$ python3 -q
>>> import numpy as np
>>> np.set_printoptions(precision=3, suppress=True, linewidth=140)
>>> J = np.array([[2, 0, 0, 0], [0, -2, 0, 0], [0, 0, -1, 0], [0, 0, 0, -2]])
>>> print(J)
[[ 2  0  0  0]
 [ 0 -2  0  0]
 [ 0  0 -1  0]
 [ 0  0  0 -2]]
>>> vals, V = np.linalg.eigh(J)
>>> print(V.T @ J @ V)
[[-2.  0.  0.  0.]
 [ 0. -2.  0.  0.]
 [ 0.  0. -1.  0.]
 [ 0.  0.  0.  2.]]
>>> print(vals)
[-2. -2. -1.  2.]
>>> np.linalg.eigvalsh(J @ J)
array([1., 4., 4., 4.])
>>> print(np.abs(V[:, -1]))
[1. 0. 0. 0.]
>>> V @ np.diag(vals) @ V.T
array([[ 2.,  0.,  0.,  0.],
       [ 0., -2.,  0.,  0.],
       [ 0.,  0., -1.,  0.],
       [ 0.,  0.,  0., -2.]])
>>> V.T @ V
array([[1., 0., 0., 0.],
       [0., 1., 0., 0.],
       [0., 0., 1., 0.],
       [0., 0., 0., 1.]])
>>> vals.sum(), np.trace(J)
(np.float64(-3.0), np.int64(-3))
>>> (vals > 1e-8).sum(), (vals < -1e-8).sum()
(np.int64(1), np.int64(3))
>>> r0 = np.array([5, 4, 1, 5])
>>> A2 = J + np.outer(r0, np.eye(4)[3])
>>> round(float(np.linalg.det(A2) / np.linalg.det(J)), 3), round(1 + np.linalg.solve(J, r0)[3], 3)
(-1.5, np.float64(-1.5))
>>> x0 = np.array([0, -3, -3, 0])
>>> print((J @ x0).argmax())
1
>>> np.sign((J @ x0).round(6))
array([0, 1, 1, 0])
>>> J @ (2 * x0)
array([ 0, 12,  6,  0])
>>> (J * x0).sum(axis=1)
array([0, 6, 3, 0])
>>> E = np.load("layer9.npy")
>>> E
array([[-1,  2, -2],
       [ 1,  2, -4],
       [ 1,  3, -2],
       [ 3,  4, -2],
       [ 4,  5, -3],
       [ 2,  7, -2],
       [ 0,  9, -1],
       [ 1,  8,  1],
       [-1,  9,  3],
       [-3, 10,  1],
       [-4, 11, -1],
       [-6, 10, -1],
       [-4,  8,  1],
       [-3,  7,  3],
       [-5,  9,  4],
       [-5,  9,  4]])
>>> x0 = np.array([3, 0, 0])
>>> y = E @ x0
>>> np.round(np.linalg.pinv(E) @ E, 3) + 0
array([[1., 0., 0.],
       [0., 1., 0.],
       [0., 0., 1.]])
>>> np.round(np.linalg.lstsq(E, y)[0], 3) + 0
array([3., 0., 0.])
>>> rng = np.random.default_rng(34)
>>> y = y + 0.02 * rng.normal(size=16)
>>> y
array([ -3.001,   2.975,   3.051,   9.01 ,  12.013,   5.996,   0.001,   3.007,  -2.996,  -9.012, -11.988, -17.99 , -12.002,  -9.014,
       -15.018, -15.02 ])
>>> b, *_ = np.linalg.lstsq(E, y)
>>> [round(float(np.linalg.norm(np.linalg.solve(E.T @ E + lam * np.eye(3), E.T @ y))), 2) for lam in (0, 1, 10, 100)]
[3.0, 2.96, 2.68, 1.6]
>>> b.round()
array([ 3.,  0., -0.])
>>> round(np.linalg.norm(y - E @ b), 3)
np.float64(0.064)
>>> np.linalg.matrix_power(J - np.diag(np.diag(J)), 4)
array([[0, 0, 0, 0],
       [0, 0, 0, 0],
       [0, 0, 0, 0],
       [0, 0, 0, 0]])
>>> J @ J
array([[4, 0, 0, 0],
       [0, 4, 0, 0],
       [0, 0, 1, 0],
       [0, 0, 0, 4]])
>>> labels = E[:, 0] > np.median(E[:, 0])
>>> r0 = E[labels].mean(axis=0) - E[~labels].mean(axis=0)
>>> ((E - E.mean(axis=0)) @ r0 > 0).astype(int)
array([1, 1, 1, 1, 1, 1, 1, 1, 0, 0, 0, 0, 0, 0, 0, 0])
>>> r0
array([ 5.27 , -2.905, -3.19 ])
>>> A2 = E + rng.integers(-2, 3, (16, 1)) @ rng.integers(-2, 3, (1, 3))
>>> print(A2)
[[ 1  0 -1]
 [-1  4 -5]
 [ 3  1 -1]
 [ 7  0  0]
 [ 8  1 -1]
 [-2 11 -4]
 [ 4  5  1]
 [-1 10  0]
 [-5 13  1]
 [-1  8  2]
 [-2  9  0]
 [-4  8  0]
 [-8 12 -1]
 [-5  9  2]
 [-9 13  2]
 [-3  7  5]]
>>> np.linalg.matrix_rank(A2 - E, tol=1e-8)
np.int64(1)
>>> print(np.abs(A2 - E).sum(axis=1))
[ 5  5  5 10 10 10 10  5 10  5  5  5 10  5 10  5]
>>> print(np.round(np.linalg.svd(A2 - E, compute_uv=False), 3) + 0)
[18.248  0.     0.   ]
>>> Q, _ = np.linalg.qr(np.array([[0.8, -0.7, -0.2, -0.6],
...     [0.5, -0.5, -2.1, -0.5],
...     [-0.1, -1.0, 0.1, -0.2],
...     [0.0, 0.0, -0.1, 1.0]]))
>>> vals = np.array([1, 4, 2, 2])
>>> K = Q @ np.diag(vals) @ Q.T
>>> K.round(3) + 0
array([[ 1.297, -0.432,  0.215,  0.   ],
       [-0.432,  1.741,  0.249,  0.   ],
       [ 0.215,  0.249,  3.962,  0.   ],
       [ 0.   ,  0.   ,  0.   ,  2.   ]])
>>> hat = E @ np.linalg.solve(E.T @ E, E.T)
>>> hat @ E[:, 2]
array([-2., -4., -2., -2., -3., -2., -1.,  1.,  3.,  1., -1., -1.,  1.,  3.,  4.,  4.])
>>> print(np.linalg.matrix_rank(np.eye(16) - hat))
13
>>> np.trace(hat)
np.float64(3.0)
>>> np.allclose(hat @ hat, hat)
True
>>> x0 = np.array([0, -3, -3])
>>> E * x0
array([[  0,  -6,   6],
       [  0,  -6,  12],
       [  0,  -9,   6],
       [  0, -12,   6],
       [  0, -15,   9],
       [  0, -21,   6],
       [  0, -27,   3],
       [  0, -24,  -3],
       [  0, -27,  -9],
       [  0, -30,  -3],
       [  0, -33,   3],
       [  0, -30,   3],
       [  0, -24,  -3],
       [  0, -21,  -9],
       [  0, -27, -12],
       [  0, -27, -12]])
>>> np.sign((E @ x0).round(6))
array([ 0,  1, -1, -1, -1, -1, -1, -1, -1, -1, -1, -1, -1, -1, -1, -1])
>>> print(np.einsum("ij,j->i", E, x0))
[  0   6  -3  -6  -6 -15 -24 -27 -36 -33 -30 -27 -27 -30 -39 -39]
>>> print(E @ np.eye(3)[2])
[-2. -4. -2. -2. -3. -2. -1.  1.  3.  1. -1. -1.  1.  3.  4.  4.]
>>> E @ x0
array([  0,   6,  -3,  -6,  -6, -15, -24, -27, -36, -33, -30, -27, -27, -30, -39, -39])
>>> (E @ x0).argmax()
np.int64(1)
>>> gram = np.cov(E, rowvar=False)
>>> E.std(axis=0)
array([3.01 , 2.861, 2.461])
>>> gram.shape
(3, 3)
>>> np.corrcoef(E.T)
array([[ 1.   , -0.637, -0.635],
       [-0.637,  1.   ,  0.604],
       [-0.635,  0.604,  1.   ]])
>>> gram
array([[ 9.667, -5.85 , -5.017],
       [-5.85 ,  8.729,  4.537],
       [-5.017,  4.537,  6.462]])
>>> np.polyfit(E[:, 1], E[:, 2], 1)
array([ 0.52 , -3.734])
>>> np.argwhere(np.triu(np.abs(np.corrcoef(E.T)) > 0.8, 1))
array([], shape=(0, 2), dtype=int64)
>>> print(np.argsort(-E.std(axis=0).round(6), kind="stable"))
[0 1 2]
>>> x0 = np.array([-2, 0, 1])
>>> y = gram @ x0
>>> print(y)
[-24.35   16.237  16.496]
>>> np.round(np.linalg.solve(gram, gram[:, 1]), 3) + 0
array([0., 1., 0.])
>>> np.round(np.linalg.solve(gram, y), 3) + 0
array([-2.,  0.,  1.])
>>> np.round(np.linalg.solve(gram, y + gram[:, 0]), 3) + 0
array([-1.,  0.,  1.])
>>> round(float(np.linalg.norm(E, "nuc")), 3)
50.555
>>> round(np.linalg.norm(E) ** 2 / np.linalg.norm(E, 2) ** 2, 3)
np.float64(1.196)
>>> print(E[9] @ E[0])
21
>>> print(np.linalg.norm(E, axis=0))
[13.038 30.48   9.849]
>>> print(round(np.linalg.norm(E[9] - E[0]), 3))
8.775
>>> A2 = np.array([[5, -1, -2], [4, 5, -1], [3, 5, 5]])
>>> arr = np.triu(A2)
>>> arr
array([[ 5, -1, -2],
       [ 0,  5, -1],
       [ 0,  0,  5]])
>>> labels = rng.permutation(3)
>>> print(labels)
[2 0 1]
>>> A2 = arr[labels][:, labels]
>>> np.trace(A2)
np.int64(15)
>>> A2
array([[ 5,  0,  0],
       [-2,  5, -1],
       [-1,  0,  5]])
>>> print(np.sort(np.abs(np.linalg.eigvals(A2))))
[5. 5. 5.]
>>> np.allclose(A2, arr)
False
>>> np.diag(A2)
array([5, 5, 5])
>>> Q, Rm = np.linalg.qr(A2)
>>> np.round(Q.T @ Q, 3) + 0
array([[1., 0., 0.],
       [0., 1., 0.],
       [0., 0., 1.]])
>>> np.abs(np.diag(Rm))
array([5.477, 4.655, 4.903])
>>> np.round(abs(Rm[0, 0]), 3), round(np.linalg.norm(A2[:, 0]), 3)
(np.float64(5.477), np.float64(5.477))
>>> print(Rm)
[[-5.477  1.826  0.548]
 [ 0.    -4.655  1.289]
 [ 0.     0.     4.903]]
>>> print(Q.shape, Rm.shape)
(3, 3) (3, 3)
>>> Q.round(3) + 0
array([[-0.913, -0.358,  0.196],
       [ 0.365, -0.931,  0.   ],
       [ 0.183,  0.072,  0.981]])
>>> np.round(Q @ Rm, 3) + 0
array([[ 5.,  0.,  0.],
       [-2.,  5., -1.],
       [-1.,  0.,  5.]])
